$ python3 -q
>>> import numpy as np
>>> import numpy.linalg as la
>>> np.set_printoptions(precision=4, suppress=True, linewidth=120)
>>> def tidy(a):
...     return np.round(a, 4) + 0
... 
>>> data = np.loadtxt("arr.csv", delimiter=",")
>>> tidy(data)
array([[ 0.1468, -0.2146, -0.0339, -0.1694,  0.0565, -0.0113, -0.2146],
       [-0.2146,  0.3136,  0.0495,  0.2476, -0.0825,  0.0165,  0.3136],
       [-0.0339,  0.0495,  0.0078,  0.0391, -0.013 ,  0.0026,  0.0495],
       [-0.1694,  0.2476,  0.0391,  0.1955, -0.0652,  0.013 ,  0.2476],
       [ 0.0565, -0.0825, -0.013 , -0.0652,  0.0217, -0.0043, -0.0825],
       [-0.0113,  0.0165,  0.0026,  0.013 , -0.0043,  0.0009,  0.0165],
       [-0.2146,  0.3136,  0.0495,  0.2476, -0.0825,  0.0165,  0.3136]])
>>> Uu, s, Vt = la.svd(data)
>>> V = Vt[:(s > 1e-8).sum()]
>>> rng = np.random.default_rng(80384)
>>> x = data[0] + 5 * data[2] + rng.integers(2) * np.eye(7)[6]
>>> tidy(x)
array([-0.0226,  0.033 ,  0.0052,  0.0261, -0.0087,  0.0017,  0.033 ])
>>> tidy(np.diag(V.T @ V))
array([0.1468, 0.3136, 0.0078, 0.1955, 0.0217, 0.0009, 0.3136])
>>> la.matrix_rank(np.vstack([data, x]))
np.int64(1)
>>> x = np.array([5, 1, -1, 3, 5, 3, -5])
>>> print(tidy(data @ np.eye(7)[3]))
[-0.1694  0.2476  0.0391  0.1955 -0.0652  0.013   0.2476]
>>> (data @ x).argmax()
np.int64(0)
>>> np.sign((data @ x).round(6))
array([ 1., -1., -1., -1.,  1., -1., -1.])
>>> tidy((data * x).sum(axis=1))
array([ 1.3666, -1.9974, -0.3154, -1.5769,  0.5256, -0.1051, -1.9974])
>>> tidy(data @ np.ones(7))
array([-0.4405,  0.6438,  0.1017,  0.5083, -0.1694,  0.0339,  0.6438])
>>> print(la.norm(data @ x) <= la.norm(data, 2) * la.norm(x) + 1e-9)
True
>>> la.lstsq(data[:-1].T, data[-1])[2]
np.int32(1)
>>> print(np.unique(data.round(6), axis=0).shape)
(6, 7)
>>> print(tidy(data @ la.pinv(data) @ data))
[[ 0.1468 -0.2146 -0.0339 -0.1694  0.0565 -0.0113 -0.2146]
 [-0.2146  0.3136  0.0495  0.2476 -0.0825  0.0165  0.3136]
 [-0.0339  0.0495  0.0078  0.0391 -0.013   0.0026  0.0495]
 [-0.1694  0.2476  0.0391  0.1955 -0.0652  0.013   0.2476]
 [ 0.0565 -0.0825 -0.013  -0.0652  0.0217 -0.0043 -0.0825]
 [-0.0113  0.0165  0.0026  0.013  -0.0043  0.0009  0.0165]
 [-0.2146  0.3136  0.0495  0.2476 -0.0825  0.0165  0.3136]]
>>> print(np.abs(np.diag(la.qr(data)[1])) > 1e-9)
[ True False False False False False False]
